$ python -q
>>> import numpy as np
>>> from numpy import linalg as LA
>>> np.set_printoptions(suppress=True, linewidth=200)
>>> def rd(a):
...     return np.round(a, 2) + 0
... 
>>> W0 = np.load("w.npy")
>>> W0
array([[ 1.5,  1.4, -0.5],
       [ 1.2,  1.2, -1.1],
       [-6.9, -0.2,  1.7],
       [-0.6,  0.9,  1.6],
       [-1.5, -0.1, -0.1],
       [ 3.9, -1.2, -0.6],
       [-1.2, -0.5, -1.5]])
>>> vec = np.array([-7, 7, -7])
>>> a = np.maximum(W0 @ vec, 0)
>>> rd(a)
array([ 2.8,  7.7, 35. ,  0. , 10.5,  0. , 15.4])
>>> np.flatnonzero(a > 1e-9)
array([0, 1, 2, 4, 6])
>>> vec = np.array([-1, 6, 8])
>>> rhs = W0 @ vec
>>> rd(rhs)
array([  2.9,  -2.8,  19.3,  18.8,   0.1, -15.9, -13.8])
>>> rng = np.random.default_rng(791)
>>> rhs = rhs + 0.3 * rng.normal(size=7)
>>> rd(rhs)
array([  2.82,  -2.67,  19.29,  18.89,   0.34, -16.17, -14.1 ])
>>> coef, *_ = LA.lstsq(W0, rhs)
>>> print(rd(coef))
[-1.    6.09  8.05]
>>> [round(float(LA.norm(LA.solve(W0.T @ W0 + lam * np.eye(3), W0.T @ rhs))), 2) for lam in (0, 1, 10, 100)]
[10.15, 8.91, 4.59, 1.33]
>>> coef.round()
array([-1.,  6.,  8.])
>>> th = np.radians(180)
>>> Rm = np.eye(3)
>>> Rm[1, 1] = Rm[0, 0] = np.cos(th)
>>> Rm[1, 0], Rm[0, 1] = -np.sin(th), np.sin(th)
>>> rd(Rm)
array([[-1.,  0.,  0.],
       [ 0., -1.,  0.],
       [ 0.,  0.,  1.]])
>>> other = W0 @ Rm.T
>>> np.abs(other - W0).max(axis=0)
array([13.8,  2.8,  0. ])
>>> P = W0 @ LA.solve(W0.T @ W0, W0.T)
>>> np.allclose(P @ P, P)
True
>>> print(rd(LA.eigvalsh(P)))
[0. 0. 0. 0. 1. 1. 1.]
>>> rd((np.eye(7) - P) @ W0)
array([[0., 0., 0.],
       [0., 0., 0.],
       [0., 0., 0.],
       [0., 0., 0.],
       [0., 0., 0.],
       [0., 0., 0.],
       [0., 0., 0.]])
>>> print(rd(np.diag(P)))
[0.37 0.41 0.69 0.45 0.06 0.49 0.53]
>>> rd(P @ W0[:, 2])
array([-0.5, -1.1,  1.7,  1.6, -0.1, -0.6, -1.5])
>>> feats = np.load("block6.npy")
>>> feats
array([[-1, -1, -1, -1, -1],
       [-1, -2, -2, -2, -2],
       [-1, -2, -3, -3, -3],
       [-1, -2, -3, -4, -4],
       [-1, -2, -3, -4, -5]])
>>> vals, vecs = LA.eigh(feats)
>>> rd(vals)
array([-12.34,  -1.45,  -0.58,  -0.35,  -0.27])
>>> np.unique(vals.round(6) + 0, return_counts=True)[1]
array([1, 1, 1, 1, 1])
>>> print(rd(LA.eigvalsh(feats + 4 * np.eye(5))))
[-8.34  2.55  3.42  3.65  3.73]
>>> (vals > 1e-8).sum(), (vals < -1e-8).sum()
(np.int64(0), np.int64(5))
>>> rd(vecs.T @ vecs)
array([[1., 0., 0., 0., 0.],
       [0., 1., 0., 0., 0.],
       [0., 0., 1., 0., 0.],
       [0., 0., 0., 1., 0.],
       [0., 0., 0., 0., 1.]])
>>> rd(vals.sum()), np.trace(feats)
(np.float64(-15.0), np.int64(-15))
>>> rd(vecs @ np.diag(vals) @ vecs.T)
array([[-1., -1., -1., -1., -1.],
       [-1., -2., -2., -2., -2.],
       [-1., -2., -3., -3., -3.],
       [-1., -2., -3., -4., -4.],
       [-1., -2., -3., -4., -5.]])
>>> labels = rng.permutation(5)
>>> labels
array([2, 1, 3, 4, 0])
>>> other = feats[labels][:, labels]
>>> np.diag(other)
array([-3, -2, -4, -5, -1])
>>> np.trace(other)
np.int64(-15)
>>> E = np.loadtxt("case17.csv", delimiter=",")
>>> rd(E)
array([[0.15, 0.15, 0.21, 0.03, 0.09, 0.21, 0.09],
       [0.15, 0.15, 0.21, 0.03, 0.09, 0.21, 0.09],
       [0.21, 0.21, 0.29, 0.04, 0.13, 0.29, 0.13],
       [0.03, 0.03, 0.04, 0.01, 0.02, 0.04, 0.02],
       [0.09, 0.09, 0.13, 0.02, 0.05, 0.13, 0.05],
       [0.21, 0.21, 0.29, 0.04, 0.13, 0.29, 0.13],
       [0.09, 0.09, 0.13, 0.02, 0.05, 0.13, 0.05]])
>>> np.unique(E.round(6), axis=0).shape
(4, 7)
>>> np.allclose(E[:-1].T @ LA.lstsq(E[:-1].T, E[-1])[0], E[-1])
True
>>> print(rd(np.trace(LA.pinv(E) @ E)))
1.0
>>> O, vecs = LA.qr(feats[:, :3])[0], LA.qr(feats[:, 3:])[0]
>>> sv = LA.svd(O.T @ vecs, compute_uv=False)
>>> rd(sv)
array([0.99, 0.24])
>>> rd(LA.norm(O @ O.T - vecs @ vecs.T, 2))
np.float64(1.0)
>>> rd(np.degrees(np.arccos(sv.clip(0, 1))))
array([ 6.23, 76.28])
>>> (sv > 0.9).sum()
np.int64(1)
>>> mat = np.load("m.npy")
>>> rd(mat)
array([[0.33, 0.  , 0.  , 0.33, 0.  , 0.33],
       [0.33, 0.33, 0.33, 0.  , 0.  , 0.  ],
       [0.33, 0.  , 0.33, 0.  , 0.33, 0.  ],
       [0.33, 0.  , 0.  , 0.33, 0.  , 0.33],
       [0.5 , 0.  , 0.  , 0.  , 0.5 , 0.  ],
       [0.  , 0.  , 0.  , 0.  , 0.  , 1.  ]])
>>> np.unique(mat.round(6), axis=0).shape
(5, 6)
>>> print(np.allclose(mat[:-1].T @ LA.lstsq(mat[:-1].T, mat[-1])[0], mat[-1]))
False
>>> np.abs(np.diag(LA.qr(mat)[1])) > 1e-9
array([ True,  True,  True,  True, False,  True])
>>> print(rd(np.trace(LA.pinv(mat) @ mat)))
5.0
>>> [round(float(x), 2) for x in LA.svd(mat, compute_uv=False)[:3]]
[1.19, 0.96, 0.48]
>>> LA.cond(mat) > 100
np.True_
>>> print(np.argsort(-LA.norm(mat, axis=0).round(6), kind="stable")[:3])
[5 0 4]
>>> print(rd(LA.norm(mat, 2) / LA.norm(mat)))
0.71
>>> LA.matrix_rank(mat, rtol=0.1)
np.int64(5)
>>> other = mat + rng.integers(-2, 3, (6, 5)) @ rng.integers(-2, 3, (5, 6))
>>> rd(other)
array([[ -4.67,  -4.  ,   0.  ,   2.33,  -4.  ,  -2.67],
       [ -6.67,   2.33,   4.33,   1.  ,  -8.  , -10.  ],
       [  6.33,   0.  ,  -6.67,  -2.  ,   2.33,   1.  ],
       [ -3.67,   1.  ,  -6.  ,  -1.67,   2.  ,   1.33],
       [  3.5 ,  -2.  ,  -6.  ,   0.  ,  -4.5 ,  -9.  ],
       [ -1.  ,   5.  ,   7.  ,  -1.  ,   5.  ,   9.  ]])
>>> np.abs(other - mat).sum(axis=1)
array([18., 32., 18., 16., 25., 27.])
>>> rd(other - mat)
array([[ -5.,  -4.,   0.,   2.,  -4.,  -3.],
       [ -7.,   2.,   4.,   1.,  -8., -10.],
       [  6.,   0.,  -7.,  -2.,   2.,   1.],
       [ -4.,   1.,  -6.,  -2.,   2.,   1.],
       [  3.,  -2.,  -6.,   0.,  -5.,  -9.],
       [ -1.,   5.,   7.,  -1.,   5.,   8.]])
>>> rd(LA.svd(other - mat, compute_uv=False))
array([20.71, 15.94,  7.8 ,  5.97,  0.74,  0.  ])
>>> print(LA.matrix_rank(other - mat, tol=1e-8))
5
>>> X = np.load("a.npy")
>>> rd(X)
array([[ 1.27,  2.1 ,  1.37,  0.63,  0.83],
       [ 0.54, -1.76, -2.1 ,  0.87, -0.65],
       [-0.85,  1.56,  2.08, -1.09,  0.57],
       [-1.95, -1.65, -0.51, -1.32, -0.68],
       [-2.03,  0.09,  1.3 , -1.78, -0.02],
       [-0.01, -2.02, -2.03,  0.44, -0.77],
       [-1.63, -1.95, -0.99, -0.98, -0.78],
       [ 2.04, -0.08, -1.29,  1.78,  0.02],
       [-2.14, -0.22,  1.05, -1.8 , -0.14],
       [ 1.23,  2.12,  1.4 ,  0.59,  0.83],
       [-2.2 , -0.52,  0.78, -1.79, -0.26],
       [-2.13, -0.2 ,  1.07, -1.8 , -0.13],
       [ 1.96,  1.65,  0.5 ,  1.32,  0.68],
       [ 0.57, -1.75, -2.1 ,  0.89, -0.65],
       [ 1.33, -1.15, -1.95,  1.4 , -0.4 ],
       [-2.22, -0.91,  0.4 , -1.71, -0.41],
       [-0.46,  1.81,  2.1 , -0.81,  0.67],
       [ 0.86,  2.16,  1.67,  0.26,  0.84],
       [-0.39,  1.85,  2.1 , -0.75,  0.69]])
>>> # null space of dimension 3
>>> rk = LA.matrix_rank(X)
>>> rk
np.int64(2)
>>> N = LA.svd(X)[2][rk:].T
>>> [int(LA.matrix_rank(X[:i])) for i in range(1, len(X) + 1)]
[1, 2, 2, 2, 2, 2, 2, 2, 2, 2, 2, 2, 2, 2, 2, 2, 2, 2, 2]
